$ python -q
>>> import numpy as np
>>> from numpy import linalg as LA
>>> np.set_printoptions(precision=2, suppress=True, linewidth=140, legacy="1.25")
>>> def rnd(a):
...     return np.round(a, 2) + 0
... 
>>> M = np.load("x.npy")
>>> print(M)
[[-0.31 -1.08 -3.47 -1.06]
 [ 0.17  1.24 -0.82 -1.25]
 [ 0.52  0.7  -2.08  0.68]
 [ 3.49 -1.72 -0.93 -0.86]
 [-1.27 -0.67  1.65 -0.97]]
>>> A2 = np.c_[M[:, :2] @ np.array([[1, 0], [3, 0]]), np.array([-1, -6, -6, -2, -3])]
>>> print(rnd(A2))
[[-3.55  0.   -1.  ]
 [ 3.89  0.   -6.  ]
 [ 2.62  0.   -6.  ]
 [-1.67  0.   -2.  ]
 [-3.28  0.   -3.  ]]
>>> print(rnd(LA.lstsq(M, A2[:, 0])[0]))
[1. 3. 0. 0.]
>>> print(LA.matrix_rank(A2))
2
>>> print(rnd(LA.norm(LA.qr(M)[0].T @ A2, axis=0) ** 2 / ((A2 ** 2).sum(axis=0) + 1e-12)))
[1.   0.   0.56]
>>> u = np.array([3, 0, 0])
>>> print(np.convolve(A2[4], u))
[-9.84  0.   -9.    0.    0.  ]
>>> print(rnd(np.polyval(u, A2[4])))
[32.28  0.   27.  ]
>>> proj = M @ LA.solve(M.T @ M, M.T)
>>> print(np.allclose(proj @ proj, proj))
True
>>> print(rnd(np.diag(proj)))
[0.98 1.   0.46 0.99 0.58]
>>> print(rnd(proj @ M[:, 2]))
[-3.47 -0.82 -2.08 -0.93  1.65]
>>> print(rnd(proj))
[[ 0.98 -0.01  0.11  0.02  0.1 ]
 [-0.01  1.    0.03  0.01  0.03]
 [ 0.11  0.03  0.46 -0.08 -0.48]
 [ 0.02  0.01 -0.08  0.99 -0.07]
 [ 0.1   0.03 -0.48 -0.07  0.58]]
>>> print(np.trace(proj))
4.0
>>> print(rnd(LA.eigvalsh(proj)))
[0. 1. 1. 1. 1.]
>>> vec = np.array([2, 1, -1, 0])
>>> h1 = np.maximum(M @ vec, 0)
>>> print(M * (h1 > 1e-9)[:, None])
[[-0.31 -1.08 -3.47 -1.06]
 [ 0.17  1.24 -0.82 -1.25]
 [ 0.52  0.7  -2.08  0.68]
 [ 3.49 -1.72 -0.93 -0.86]
 [-0.   -0.    0.   -0.  ]]
>>> print(rnd(M.T @ h1))
[ 23.45  -6.91 -21.81  -7.6 ]
>>> arr = np.load("m.npy")
>>> print(arr)
[[ 1.45  0.3  -0.25  0.01 -0.31 -2.75 -0.93 -2.06  0.31]
 [ 0.56  1.74  0.38  0.65  0.25 -2.17 -1.54  0.71  0.67]
 [ 4.77 -2.82  1.58 -3.13  0.81 -0.4  -1.24 -3.73 -2.83]
 [ 2.31 -3.08  2.22  2.39 -1.12  3.05  2.19 -2.55 -0.92]
 [ 2.81 -1.25  0.   -1.52 -0.07 -0.2   0.27 -0.43 -0.39]
 [-1.42  1.28 -0.99  0.49 -0.46  1.4  -1.36  0.19 -0.06]
 [ 0.05 -1.49 -3.05  2.63 -2.05 -0.61  1.35  2.38 -0.73]]
>>> vec = np.array([-4, -5, -9, -8, -8, 4, 1, 1, -1])
>>> h1 = np.maximum(arr @ vec, 0)
>>> print(rnd(np.tanh(arr @ vec)))
[-1. -1. -1. -1.  1.  1.  1.]
>>> print(np.flatnonzero(h1 > 1e-9))
[4 5 6]
>>> print(arr * (h1 > 1e-9)[:, None])
[[ 0.    0.   -0.    0.   -0.   -0.   -0.   -0.    0.  ]
 [ 0.    0.    0.    0.    0.   -0.   -0.    0.    0.  ]
 [ 0.   -0.    0.   -0.    0.   -0.   -0.   -0.   -0.  ]
 [ 0.   -0.    0.    0.   -0.    0.    0.   -0.   -0.  ]
 [ 2.81 -1.25  0.   -1.52 -0.07 -0.2   0.27 -0.43 -0.39]
 [-1.42  1.28 -0.99  0.49 -0.46  1.4  -1.36  0.19 -0.06]
 [ 0.05 -1.49 -3.05  2.63 -2.05 -0.61  1.35  2.38 -0.73]]
>>> print(rnd(h1))
[ 0.    0.    0.    0.    7.16 12.44 32.08]
>>> rng = np.random.default_rng(962)
>>> A2 = arr + rng.integers(-2, 3, (7, 5)) @ rng.integers(-2, 3, (5, 9))
>>> print(rnd(A2))
[[  2.45  -1.7    0.75   0.01  -0.31   1.25   0.07   0.94  -2.69]
 [  1.56   2.74   2.38   2.65  -5.75   7.83  -2.54   0.71  -2.33]
 [ 13.77  -0.82  -8.42   4.87  -4.19  -2.4    1.76 -11.73  -2.83]
 [  2.31  -4.08   4.22  -3.61   3.88   0.05   4.19   4.45   1.08]
 [  2.81  -5.25  -4.     2.48   1.93  -4.2   -1.73  -4.43  -4.39]
 [  1.58  -1.72  -0.99   4.49   0.54   6.4    6.64   3.19  -4.06]
 [  1.05  -2.49  -7.05   0.63  -4.05  -3.61  -9.65  -0.62  -2.73]]
>>> print(rnd(LA.svd(A2 - arr, compute_uv=False)))
[21.67 17.84 13.61  9.36  6.45  0.    0.  ]
>>> print(rnd(A2 - arr))
[[  1.  -2.   1.   0.   0.   4.   1.   3.  -3.]
 [  1.   1.   2.   2.  -6.  10.  -1.   0.  -3.]
 [  9.   2. -10.   8.  -5.  -2.   3.  -8.   0.]
 [  0.  -1.   2.  -6.   5.  -3.   2.   7.   2.]
 [  0.  -4.  -4.   4.   2.  -4.  -2.  -4.  -4.]
 [  3.  -3.   0.   4.   1.   5.   8.   3.  -4.]
 [  1.  -1.  -4.  -2.  -2.  -3. -11.  -3.  -2.]]
